In [1]: import numpy as np

In [2]: from numpy import linalg as LA

In [3]: np.set_printoptions(precision=1, suppress=True, linewidth=160, sign=" ")

In [4]: Y = np.array([[1, 1, 1, 1, 1, 3, 2, 3, 2, 1, 3, 0],
   ...:     [3, 1, 3, 1, 0, 0, 3, 2, 2, 0, 0, 2],
   ...:     [0, 1, 2, 2, 0, 1, 3, 0, 1, 2, 3, 0],
   ...:     [3, 2, 3, 3, 1, 1, 1, 3, 0, 3, 2, 2],
   ...:     [2, 1, 1, 0, 0, 2, 2, 0, 2, 1, 3, 0],
   ...:     [1, 0, 2, 0, 3, 0, 2, 3, 2, 1, 0, 0],
   ...:     [1, 3, 3, 0, 3, 3, 2, 0, 1, 0, 0, 0],
   ...:     [0, 2, 3, 3, 3, 1, 2, 1, 3, 2, 1, 0],
   ...:     [1, 1, 2, 2, 3, 1, 2, 2, 0, 2, 0, 1],
   ...:     [3, 3, 3, 2, 1, 1, 0, 1, 2, 2, 0, 0],
   ...:     [3, 3, 1, 2, 1, 1, 3, 3, 3, 2, 2, 2],
   ...:     [2, 1, 2, 3, 3, 2, 0, 1, 1, 1, 3, 1]])

In [5]: arr = np.triu(Y, 1)

In [6]: arr
Out[6]: 
array([[ 0,  1,  1,  1,  1,  3,  2,  3,  2,  1,  3,  0],
       [ 0,  0,  3,  1,  0,  0,  3,  2,  2,  0,  0,  2],
       [ 0,  0,  0,  2,  0,  1,  3,  0,  1,  2,  3,  0],
       [ 0,  0,  0,  0,  1,  1,  1,  3,  0,  3,  2,  2],
       [ 0,  0,  0,  0,  0,  2,  2,  0,  2,  1,  3,  0],
       [ 0,  0,  0,  0,  0,  0,  2,  3,  2,  1,  0,  0],
       [ 0,  0,  0,  0,  0,  0,  0,  0,  1,  0,  0,  0],
       [ 0,  0,  0,  0,  0,  0,  0,  0,  3,  2,  1,  0],
       [ 0,  0,  0,  0,  0,  0,  0,  0,  0,  2,  0,  1],
       [ 0,  0,  0,  0,  0,  0,  0,  0,  0,  0,  0,  0],
       [ 0,  0,  0,  0,  0,  0,  0,  0,  0,  0,  0,  2],
       [ 0,  0,  0,  0,  0,  0,  0,  0,  0,  0,  0,  0]])

In [7]: LA.cond(arr) > 100
Out[7]: np.True_

In [8]: print([round(float(x), 1) for x in LA.svd(arr, compute_uv=False)[:3]])
[10.9, 4.9, 4.2]

In [9]: round(LA.norm(arr, 2) / LA.norm(arr), 1)
Out[9]: np.float64(0.8)

In [10]: r = LA.matrix_rank(arr)

In [11]: r
Out[11]: np.int64(10)

In [12]: null = LA.svd(arr)[2][r:].T

In [13]: [int(LA.matrix_rank(np.delete(arr, i, axis=0))) for i in range(12)]
Out[13]: [9, 9, 9, 9, 9, 9, 9, 9, 9, 10, 9, 10]

In [14]: np.round(arr @ null, 1) + 0
Out[14]: 
array([[ 0.,  0.],
       [ 0.,  0.],
       [ 0.,  0.],
       [ 0.,  0.],
       [ 0.,  0.],
       [ 0.,  0.],
       [ 0.,  0.],
       [ 0.,  0.],
       [ 0.,  0.],
       [ 0.,  0.],
       [ 0.,  0.],
       [ 0.,  0.]])

In [15]: Uu, sigma, Vh = LA.svd(arr)

In [16]: vecs = Vh[:(sigma > 1e-8).sum()]

In [17]: rng = np.random.default_rng(79580)

In [18]: x = arr[7] + 3 * arr[1] + rng.integers(2) * np.eye(12)[6]

In [19]: x
Out[19]: array([ 0.,  0.,  9.,  3.,  0.,  0.,  9.,  6.,  9.,  2.,  1.,  6.])

In [20]: LA.matrix_rank(np.vstack([arr, x]))
Out[20]: np.int64(10)

In [21]: np.round(vecs.T @ vecs, 1) + 0
Out[21]: 
array([[ 0. ,  0. ,  0. ,  0. ,  0. ,  0. ,  0. ,  0. ,  0. ,  0. ,  0. ,  0. ],
       [ 0. ,  0.6,  0. ,  0.2, -0.4,  0.2, -0.2,  0.1,  0. ,  0. ,  0. ,  0. ],
       [ 0. ,  0. ,  1. ,  0. ,  0. ,  0. ,  0. ,  0. ,  0. ,  0. ,  0. ,  0. ],
       [ 0. ,  0.2,  0. ,  0.9,  0.2, -0.1,  0.1, -0.1,  0. ,  0. ,  0. ,  0. ],
       [ 0. , -0.4,  0. ,  0.2,  0.7,  0.2, -0.2,  0.1,  0. ,  0. ,  0. ,  0. ],
       [ 0. ,  0.2,  0. , -0.1,  0.2,  0.9,  0.1, -0.1,  0. ,  0. ,  0. ,  0. ],
       [ 0. , -0.2,  0. ,  0.1, -0.2,  0.1,  0.9,  0.1,  0. ,  0. ,  0. ,  0. ],
       [ 0. ,  0.1,  0. , -0.1,  0.1, -0.1,  0.1,  1. ,  0. ,  0. ,  0. ,  0. ],
       [ 0. ,  0. ,  0. ,  0. ,  0. ,  0. ,  0. ,  0. ,  1. ,  0. ,  0. ,  0. ],
       [ 0. ,  0. ,  0. ,  0. ,  0. ,  0. ,  0. ,  0. ,  0. ,  1. ,  0. ,  0. ],
       [ 0. ,  0. ,  0. ,  0. ,  0. ,  0. ,  0. ,  0. ,  0. ,  0. ,  1. ,  0. ],
       [ 0. ,  0. ,  0. ,  0. ,  0. ,  0. ,  0. ,  0. ,  0. ,  0. ,  0. ,  1. ]])

In [22]: def softmax(z):
    ...:     e = np.exp(z - z.max(axis=-1, keepdims=True))
    ...:     return e / e.sum(axis=-1, keepdims=True)
    ...: 

In [23]: np.round(softmax(arr[8]), 1) + 0
Out[23]: array([ 0. ,  0. ,  0. ,  0. ,  0. ,  0. ,  0. ,  0. ,  0. ,  0.4,  0. ,  0.1])

In [24]: np.round(softmax(10 * arr[8]), 1) + 0
Out[24]: array([ 0.,  0.,  0.,  0.,  0.,  0.,  0.,  0.,  0.,  1.,  0.,  0.])

In [25]: softmax(arr).sum(axis=1)
Out[25]: array([ 1.,  1.,  1.,  1.,  1.,  1.,  1.,  1.,  1.,  1.,  1.,  1.])

In [26]: scores = arr @ arr.T / np.sqrt(12)

In [27]: softmax(scores)[8] @ arr
Out[27]: array([ 0. ,  0.1,  0.2,  0.3,  0.4,  0.7,  1.1,  1.4,  0.9,  1.7,  1.3,  1. ])

In [28]: softmax(scores).round(6).argmax(axis=1)
Out[28]: array([ 0,  1,  2,  3,  0,  0,  7,  7,  3,  0,  1,  0])

In [29]: np.round(softmax(scores + np.triu(np.full(scores.shape, -np.inf), 1)), 1) + 0
Out[29]: 
array([[ 1. ,  0. ,  0. ,  0. ,  0. ,  0. ,  0. ,  0. ,  0. ,  0. ,  0. ,  0. ],
       [ 0. ,  1. ,  0. ,  0. ,  0. ,  0. ,  0. ,  0. ,  0. ,  0. ,  0. ,  0. ],
       [ 0.2,  0. ,  0.8,  0. ,  0. ,  0. ,  0. ,  0. ,  0. ,  0. ,  0. ,  0. ],
       [ 0.2,  0. ,  0. ,  0.8,  0. ,  0. ,  0. ,  0. ,  0. ,  0. ,  0. ,  0. ],
       [ 0.5,  0. ,  0.2,  0. ,  0.3,  0. ,  0. ,  0. ,  0. ,  0. ,  0. ,  0. ],
       [ 0.3,  0.2,  0. ,  0.1,  0. ,  0.3,  0. ,  0. ,  0. ,  0. ,  0. ,  0. ],
       [ 0.2,  0.2,  0.1,  0.1,  0.2,  0.2,  0.1,  0. ,  0. ,  0. ,  0. ,  0. ],
       [ 0.2,  0. ,  0.1,  0.1,  0.2,  0.1,  0. ,  0.4,  0. ,  0. ,  0. ,  0. ],
       [ 0.1,  0.1,  0.1,  0.3,  0.1,  0.1,  0. ,  0.1,  0.1,  0. ,  0. ,  0. ],
       [ 0.1,  0.1,  0.1,  0.1,  0.1,  0.1,  0.1,  0.1,  0.1,  0.1,  0. ,  0. ],
       [ 0.1,  0.2,  0.1,  0.2,  0.1,  0.1,  0.1,  0.1,  0.1,  0.1,  0.2,  0. ],
       [ 0.1,  0.1,  0.1,  0.1,  0.1,  0.1,  0.1,  0.1,  0.1,  0.1,  0.1,  0.1]])

In [30]: np.round(softmax(scores), 1) + 0
Out[30]: 
array([[ 1. ,  0. ,  0. ,  0. ,  0. ,  0. ,  0. ,  0. ,  0. ,  0. ,  0. ,  0. ],
       [ 0. ,  0.9,  0. ,  0. ,  0. ,  0. ,  0. ,  0. ,  0. ,  0. ,  0. ,  0. ],
       [ 0.2,  0. ,  0.7,  0. ,  0.1,  0. ,  0. ,  0. ,  0. ,  0. ,  0. ,  0. ],
       [ 0.2,  0. ,  0. ,  0.8,  0. ,  0. ,  0. ,  0. ,  0. ,  0. ,  0. ,  0. ],
       [ 0.5,  0. ,  0.2,  0. ,  0.3,  0. ,  0. ,  0. ,  0. ,  0. ,  0. ,  0. ],
       [ 0.3,  0.2,  0. ,  0.1,  0. ,  0.3,  0. ,  0. ,  0. ,  0. ,  0. ,  0. ],
       [ 0.1,  0.1,  0.1,  0.1,  0.1,  0.1,  0.1,  0.1,  0.1,  0.1,  0.1,  0.1],
       [ 0.2,  0. ,  0.1,  0.1,  0.2,  0.1,  0. ,  0.4,  0. ,  0. ,  0. ,  0. ],
       [ 0.1,  0.1,  0.1,  0.3,  0.1,  0.1,  0. ,  0.1,  0.1,  0. ,  0.1,  0. ],
       [ 0.1,  0.1,  0.1,  0.1,  0.1,  0.1,  0.1,  0.1,  0.1,  0.1,  0.1,  0.1],
       [ 0.1,  0.2,  0.1,  0.2,  0.1,  0.1,  0.1,  0.1,  0.1,  0.1,  0.2,  0.1],
       [ 0.1,  0.1,  0.1,  0.1,  0.1,  0.1,  0.1,  0.1,  0.1,  0.1,  0.1,  0.1]])

In [31]: idx = rng.permutation(12)

In [32]: idx
Out[32]: array([  6,   5,   7,   3,  10,   4,   8,   9,   2,   1,   0,  11])

In [33]: Y = arr[idx][:, idx]

In [34]: Y
Out[34]: 
array([[ 0,  0,  0,  0,  0,  0,  1,  0,  0,  0,  0,  0],
       [ 2,  0,  3,  0,  0,  0,  2,  1,  0,  0,  0,  0],
       [ 0,  0,  0,  0,  1,  0,  3,  2,  0,  0,  0,  0],
       [ 1,  1,  3,  0,  2,  1,  0,  3,  0,  0,  0,  2],
       [ 0,  0,  0,  0,  0,  0,  0,  0,  0,  0,  0,  2],
       [ 2,  2,  0,  0,  3,  0,  2,  1,  0,  0,  0,  0],
       [ 0,  0,  0,  0,  0,  0,  0,  2,  0,  0,  0,  1],
       [ 0,  0,  0,  0,  0,  0,  0,  0,  0,  0,  0,  0],
       [ 3,  1,  0,  2,  3,  0,  1,  2,  0,  0,  0,  0],
       [ 3,  0,  2,  1,  0,  0,  2,  0,  3,  0,  0,  2],
       [ 2,  3,  3,  1,  3,  1,  2,  1,  1,  1,  0,  0],
       [ 0,  0,  0,  0,  0,  0,  0,  0,  0,  0,  0,  0]])

In [35]: print(np.diag(Y))
[ 0  0  0  0  0  0  0  0  0  0  0  0]

In [36]: np.round(LA.det(Y), 1), np.round(LA.det(arr[idx]), 1)
Out[36]: (np.float64(0.0), np.float64(0.0))

In [37]: np.allclose(Y, arr)
Out[37]: False

In [38]: print(np.trace(Y))
0
